In [1]: import numpy as np

In [2]: np.set_printoptions(precision=1, suppress=True, linewidth=160, legacy="1.25")

In [3]: def rnd(a):
   ...:     return np.round(a, 1) + 0
   ...: 

In [4]: K = np.loadtxt("test14.csv", delimiter=",")

In [5]: K
Out[5]: 
array([[-0.6, -0.9, -0.5, -0.6,  0.8,  1.4,  0.6,  1. , -1. ],
       [ 0.5,  0.6, -0.5, -0.2,  0. ,  0.3,  0.1, -1.1, -0.8],
       [-1.4,  1.4, -1.5,  0.1,  0.4, -1.1,  0.3, -0.3, -1.4],
       [-1.4,  0.6, -0.2,  0.8, -0.4,  0.6,  1. ,  0.9,  0. ],
       [ 1.4, -1.3,  1.3, -0.6,  0. , -1.5,  0.2,  0.3, -1.3],
       [ 0.6, -0.9,  0.6,  0.5, -1.1, -0.2,  0.8, -0.7, -1. ],
       [-0.5, -1.2, -0.2,  1.2,  2.6,  1.2,  2.1,  1. ,  1.5],
       [ 0.8,  0.3, -1. , -0.6,  0.2,  0.1, -0.1,  0.1, -0.4],
       [ 2.3,  1.2,  0.3,  1.3, -1.9,  1.2,  0.5, -0.7, -0.5]])

In [6]: rng = np.random.default_rng(70635)

In [7]: labels = rng.permutation(9)

In [8]: labels
Out[8]: array([0, 8, 3, 7, 6, 2, 1, 5, 4])

In [9]: Y = K[labels][:, labels]

In [10]: Y
Out[10]: 
array([[-0.6, -1. , -0.6,  1. ,  0.6, -0.5, -0.9,  1.4,  0.8],
       [ 2.3, -0.5,  1.3, -0.7,  0.5,  0.3,  1.2,  1.2, -1.9],
       [-1.4,  0. ,  0.8,  0.9,  1. , -0.2,  0.6,  0.6, -0.4],
       [ 0.8, -0.4, -0.6,  0.1, -0.1, -1. ,  0.3,  0.1,  0.2],
       [-0.5,  1.5,  1.2,  1. ,  2.1, -0.2, -1.2,  1.2,  2.6],
       [-1.4, -1.4,  0.1, -0.3,  0.3, -1.5,  1.4, -1.1,  0.4],
       [ 0.5, -0.8, -0.2, -1.1,  0.1, -0.5,  0.6,  0.3,  0. ],
       [ 0.6, -1. ,  0.5, -0.7,  0.8,  0.6, -0.9, -0.2, -1.1],
       [ 1.4, -1.3, -0.6,  0.3,  0.2,  1.3, -1.3, -1.5,  0. ]])

In [11]: rnd(np.sort(np.abs(np.linalg.eigvals(Y))))
Out[11]: array([0.8, 1.1, 1.9, 1.9, 1.9, 1.9, 2.5, 2.8, 2.8])

In [12]: np.diag(Y)
Out[12]: array([-0.6, -0.5,  0.8,  0.1,  2.1, -1.5,  0.6, -0.2,  0. ])

In [13]: np.allclose(K @ K.T, K.T @ K)
Out[13]: False

In [14]: rnd((K - K.T) / 2)
Out[14]: 
array([[ 0. , -0.7,  0.4,  0.4, -0.3,  0.4,  0.6,  0.1, -1.6],
       [ 0.7,  0. , -1. , -0.4,  0.6,  0.6,  0.6, -0.7, -1. ],
       [-0.4,  1. ,  0. ,  0.2, -0.4, -0.8,  0.2,  0.4, -0.8],
       [-0.4,  0.4, -0.2,  0. ,  0.1,  0. , -0.1,  0.8, -0.6],
       [ 0.3, -0.6,  0.4, -0.1,  0. , -0.2, -1.2,  0. ,  0.3],
       [-0.4, -0.6,  0.8,  0. ,  0.2,  0. , -0.2, -0.4, -1.1],
       [-0.6, -0.6, -0.2,  0.1,  1.2,  0.2,  0. ,  0.6,  0.5],
       [-0.1,  0.7, -0.4, -0.8,  0. ,  0.4, -0.6,  0. ,  0.1],
       [ 1.6,  1. ,  0.8,  0.6, -0.3,  1.1, -0.5, -0.1,  0. ]])

In [15]: rnd(np.abs(np.linalg.eigvals(K)).max())
Out[15]: 2.8

In [16]: Y = np.linalg.inv(K)

In [17]: print(rnd(Y))
[[-0.1 -0.1  0.  -0.2  0.1 -0.1  0.1  0.3  0.2]
 [-0.2  0.7 -0.1  0.6  0.3 -0.6  0.  -0.1  0. ]
 [ 0.   0.7 -0.3  0.4  0.4 -0.5  0.  -0.7  0. ]
 [ 0.4 -1.4  0.9 -1.2 -0.4  0.1  0.2 -0.8  0.7]
 [ 0.2  0.1  0.3 -0.4  0.1 -0.4  0.2 -0.5  0.2]
 [ 0.4  0.2 -0.1 -0.1 -0.1 -0.1  0.  -0.3  0.1]
 [-0.6  1.1 -0.6  1.3  0.4  0.2  0.1  0.8 -0.5]
 [ 0.2 -0.7  0.1  0.1  0.2 -0.2  0.   0.2  0.2]
 [-0.5  0.3 -0.5  0.5 -0.1  0.1  0.1  0.5 -0.3]]

In [18]: print(rnd(K @ Y))
[[1. 0. 0. 0. 0. 0. 0. 0. 0.]
 [0. 1. 0. 0. 0. 0. 0. 0. 0.]
 [0. 0. 1. 0. 0. 0. 0. 0. 0.]
 [0. 0. 0. 1. 0. 0. 0. 0. 0.]
 [0. 0. 0. 0. 1. 0. 0. 0. 0.]
 [0. 0. 0. 0. 0. 1. 0. 0. 0.]
 [0. 0. 0. 0. 0. 0. 1. 0. 0.]
 [0. 0. 0. 0. 0. 0. 0. 1. 0.]
 [0. 0. 0. 0. 0. 0. 0. 0. 1.]]

In [19]: (np.abs(Y) > 1e-9).astype(int)
Out[19]: 
array([[1, 1, 1, 1, 1, 1, 1, 1, 1],
       [1, 1, 1, 1, 1, 1, 1, 1, 1],
       [1, 1, 1, 1, 1, 1, 1, 1, 1],
       [1, 1, 1, 1, 1, 1, 1, 1, 1],
       [1, 1, 1, 1, 1, 1, 1, 1, 1],
       [1, 1, 1, 1, 1, 1, 1, 1, 1],
       [1, 1, 1, 1, 1, 1, 1, 1, 1],
       [1, 1, 1, 1, 1, 1, 1, 1, 1],
       [1, 1, 1, 1, 1, 1, 1, 1, 1]])
